% ipython --no-banner

In [1]: import numpy as np

In [2]: np.set_printoptions(suppress=True, linewidth=100)

In [3]: W2 = np.sign(np.array([[3, 3, -8], [1, 5, -8], [9, -8, 2]]))

In [4]: M2 = (np.tril(W2, -1) + np.eye(3)) @ (np.triu(W2, 1) + np.eye(3))

In [5]: w = np.array([-1, 5, -1])

In [6]: data = np.rint(M2 * w @ np.linalg.inv(M2)) + 0

In [7]: print(data)
[[-19.  12.   6.]
 [-36.  23.  12.]
 [  0.   0.  -1.]]

In [8]: w, evecs = np.linalg.eig(data)

In [9]: print(np.round(np.sort(np.linalg.eigvals(np.linalg.inv(data))), 2))
[-1.  -1.   0.2]

In [10]: print(round(float(np.prod(w)), 2))
5.0

In [11]: x = np.array([2, 3, 2])

In [12]: print(data @ np.eye(3)[1])
[12. 23.  0.]

In [13]: print((data @ x).argmax())
1

In [14]: print(data * x)
[[-38.  36.  12.]
 [-72.  69.  24.]
 [  0.   0.  -2.]]

In [15]: print(data @ x)
[10. 21. -2.]

In [16]: print(np.einsum("ij,j->i", data, x))
[10. 21. -2.]

In [17]: x = np.array([-2, -1, 1])

In [18]: h = np.maximum(data @ x, 0)

In [19]: print(data.T @ h)
[-2804.  1787.   924.]

In [20]: print(np.round(np.tanh(data @ x), 2))
[ 1.    1.   -0.76]

In [21]: print(np.flatnonzero(h > 1e-9))
[0 1]

In [22]: print(np.maximum(data @ x, 0) - np.maximum(-data @ x, 0))
[32. 61. -1.]

In [23]: rng = np.random.default_rng(85777)

In [24]: idx = rng.permutation(3)

In [25]: print(idx)
[2 0 1]

In [26]: M2 = data[idx][:, idx]

In [27]: print(np.allclose(M2, data))
False

In [28]: print(round(float(np.linalg.det(M2)), 2), np.round(np.linalg.det(data[idx]), 2))
5.0 5.0

In [29]: print(np.diag(M2))
[ -1. -19.  23.]

In [30]: U, sigma, VT = np.linalg.svd(data)

In [31]: print(sigma.round(2))
[50.1  1.   0.1]

In [32]: print(np.argmax(sigma[:-1] / (sigma[1:] + 1e-6)) + 1)
1

In [33]: M2 = U[:, :1] @ np.diag(sigma[:1]) @ VT[:1]

In [34]: print(round(np.linalg.norm(data - M2, 2), 2), sigma[1])
1.0 1.0

In [35]: print(M2.round(2))
[[-18.9   12.04   6.23]
 [-36.05  22.98  11.89]
 [  0.22  -0.14  -0.07]]

In [36]: arr = np.loadtxt("out5.csv", delimiter=",")

In [37]: print(arr)
[[ 0.9  0.   0.4]
 [ 1.2 -1.3 -0.6]
 [ 1.6  0.7 -0.5]]

In [38]: hat = np.triu(np.array([[-2, 0, 1], [-2, 0, 0], [0, 2, -1]]), 1) + np.eye(3)

In [39]: M2 = hat @ arr @ np.linalg.inv(hat)

In [40]: print(np.round(np.poly(M2), 2))
[ 1.    0.9  -1.19 -2.13]

In [41]: print(hat @ arr - arr @ hat)
[[ 1.6  0.7 -1.4]
 [ 0.   0.  -1.2]
 [ 0.   0.  -1.6]]

In [42]: idx = rng.permutation(3)

In [43]: M2 = arr[:, idx] * rng.choice([-1, 1], 3)

In [44]: print(M2)
[[ 0.  -0.4  0.9]
 [-1.3  0.6  1.2]
 [ 0.7  0.5  1.6]]

In [45]: U, _, VT = np.linalg.svd(arr.T @ M2)

In [46]: print(np.round(np.linalg.lstsq(arr, M2)[0], 2) + 0)
[[ 0.  0.  1.]
 [ 1.  0.  0.]
 [ 0. -1.  0.]]

In [47]: print(np.round(np.diff(M2, axis=0), 2))
[[-1.3  1.   0.3]
 [ 2.  -0.1  0.4]]

In [48]: print(np.count_nonzero(M2))
8

In [49]: print(np.round(np.linalg.svd(M2, compute_uv=False), 2))
[2.28 1.46 0.64]

In [50]: print(round(np.linalg.norm(M2), 2))
2.79

In [51]: x = np.array([-8, 3, 0])

In [52]: target = arr @ x

In [53]: beta, lr = np.zeros(3), 1 / np.linalg.norm(arr, 2) ** 2

In [54]: for i in range(25):
    ...:     beta -= lr * arr.T @ (arr @ beta - target)
    ...:     if i % 5 == 0: print(i, round(np.linalg.norm(arr @ beta - target), 2))
    ...: 
0 1.75
5 0.94
10 0.63
15 0.42
20 0.28

In [55]: print(beta.round(2))
[-7.93  2.95  0.3 ]

In [56]: print(round(float(np.linalg.cond(arr)), 2))
3.58

In [57]: print(np.allclose(arr @ arr.T, arr.T @ arr))
False

In [58]: print(np.allclose(arr, arr.T))
False

In [59]: print(np.round((arr + arr.T) / 2, 2))
[[ 0.9   0.6   1.  ]
 [ 0.6  -1.3   0.05]
 [ 1.    0.05 -0.5 ]]

In [60]: print(np.round(np.sort(np.abs(np.linalg.eigvals(arr))), 2))
[1.28 1.28 1.29]

In [61]: X = np.load("arr.npy")

In [62]: print(X)
[[-9.53 -5.89 -9.59]
 [-4.64 -3.36 -4.56]
 [-3.38 -2.64 -3.48]
 [-1.93 -1.7  -2.35]
 [-1.62 -1.47 -2.1 ]
 [-1.08 -1.03 -1.6 ]
 [-0.84 -0.82 -1.34]
 [-0.75 -0.74 -1.23]
 [ 0.14  0.14  0.29]
 [ 0.16  0.16  0.33]
 [ 0.7   0.69  1.57]
 [ 2.67  2.44  6.83]
 [ 3.12  2.81  8.08]
 [ 7.41  6.01 19.82]
 [ 7.75  6.25 20.76]
 [20.24 14.43 53.41]
 [24.13 16.85 63.28]]

In [63]: dist = np.linalg.norm(X[:, None] - X[None], axis=-1)

In [64]: print((dist + 1e9 * np.eye(17)).round(6).argmin(axis=1))
[ 1  2  1  4  3  6  7  6  9  8  9 12 11 14 13 16 15]

In [65]: print(dist.shape)
(17, 17)

In [66]: print(dist.mean(axis=1).argmax())
16

In [67]: G = np.cov(X, rowvar=False)

In [68]: print(np.round(np.corrcoef(X.T), 2))
[[1.   1.   0.99]
 [1.   1.   0.99]
 [0.99 0.99 1.  ]]

In [69]: print(G.round(2))
[[ 71.9   50.98 170.35]
 [ 50.98  36.33 121.14]
 [170.35 121.14 415.34]]

In [70]: print(G.shape)
(3, 3)

In [71]: print(np.argwhere(np.triu(np.abs(np.corrcoef(X.T)) > 0.8, 1)))
[[0 1]
 [0 2]
 [1 2]]

In [72]: print(round(np.corrcoef(X[:, 2], X[:, 1])[0, 1], 2))
0.99

In [73]: print(np.round(X.std(axis=0), 2))
[ 8.23  5.85 19.77]

In [74]: K = np.loadtxt("sample15.csv", delimiter=",")

In [75]: print(K)
[[1. 0.]
 [0. 9.]]

In [76]: M2 = np.linalg.inv(K)

In [77]: print(np.round(np.linalg.cond(K), 2))
9.0

In [78]: print(np.allclose(M2, K.T))
False

In [79]: w, evecs = np.linalg.eigh(K)

In [80]: x = np.array([0, -2])

In [81]: print(evecs * np.sqrt(w) @ evecs.T)
[[1. 0.]
 [0. 3.]]

In [82]: print(np.round(np.linalg.eigvalsh(K[1:, 1:]), 2))
[9.]

In [83]: print(np.abs(K).sum(axis=1).max(), np.abs(w).max())
9.0 9.0

In [84]: print(evecs * np.maximum(w, 0) @ evecs.T)
[[1. 0.]
 [0. 9.]]

In [85]: print(evecs * np.abs(w) @ evecs.T)
[[1. 0.]
 [0. 9.]]

In [86]: print(np.round(np.sort(np.linalg.eigvals(K).real), 2))
[1. 9.]

In [87]: print(K @ K)
[[ 1.  0.]
 [ 0. 81.]]

In [88]: print(round(float(np.linalg.det(K)), 2))
9.0

In [89]: print(np.flatnonzero(np.linalg.matrix_power((K != 0) + (K.T != 0) + np.eye(2), 2)[0]))
[0]

In [90]: print((np.linalg.matrix_power((K != 0) + (K.T != 0) + np.eye(2), 2) > 0).astype(int))
[[1 0]
 [0 1]]

In [91]: print(K.reshape(2, -1))
[[1. 0.]
 [0. 9.]]

In [92]: print(K.reshape(-1, 2))
[[1. 0.]
 [0. 9.]]

In [93]: print(K.ravel(order="F"))
[1. 0. 0. 9.]

In [94]: t3 = K.reshape(2, 2, -1)

In [95]: print(t3.sum(axis=1))
[[1.]
 [9.]]

In [96]: print(np.swapaxes(t3, 1, 2)[1])
[[0. 9.]]

In [97]: print(t3[:, 0])
[[1.]
 [0.]]

In [98]: print(np.einsum("ihd,jhd->hij", t3, t3).shape)
(2, 2, 2)

In [99]: print(t3.shape)
(2, 2, 1)

In [100]: idx = rng.permutation(2)

In [101]: M2 = K[:, idx] * rng.choice([-1, 1], 2)

In [102]: print(M2)
[[ 1. -0.]
 [ 0. -9.]]

In [103]: U, _, VT = np.linalg.svd(K.T @ M2)

In [104]: print(idx)
[0 1]

In [105]: print(np.round(np.linalg.lstsq(K, M2)[0], 2))
[[ 1.  0.]
 [ 0. -1.]]

In [106]: u = np.array([0, 4, 4, -2])

In [107]: feats = u[np.abs(np.subtract.outer(np.arange(4), np.arange(4)))]

In [108]: print(feats)
[[ 0  4  4 -2]
 [ 4  0  4  4]
 [ 4  4  0  4]
 [-2  4  4  0]]

In [109]: print(round(float(np.linalg.eigvalsh(feats).min()), 2))
-7.54
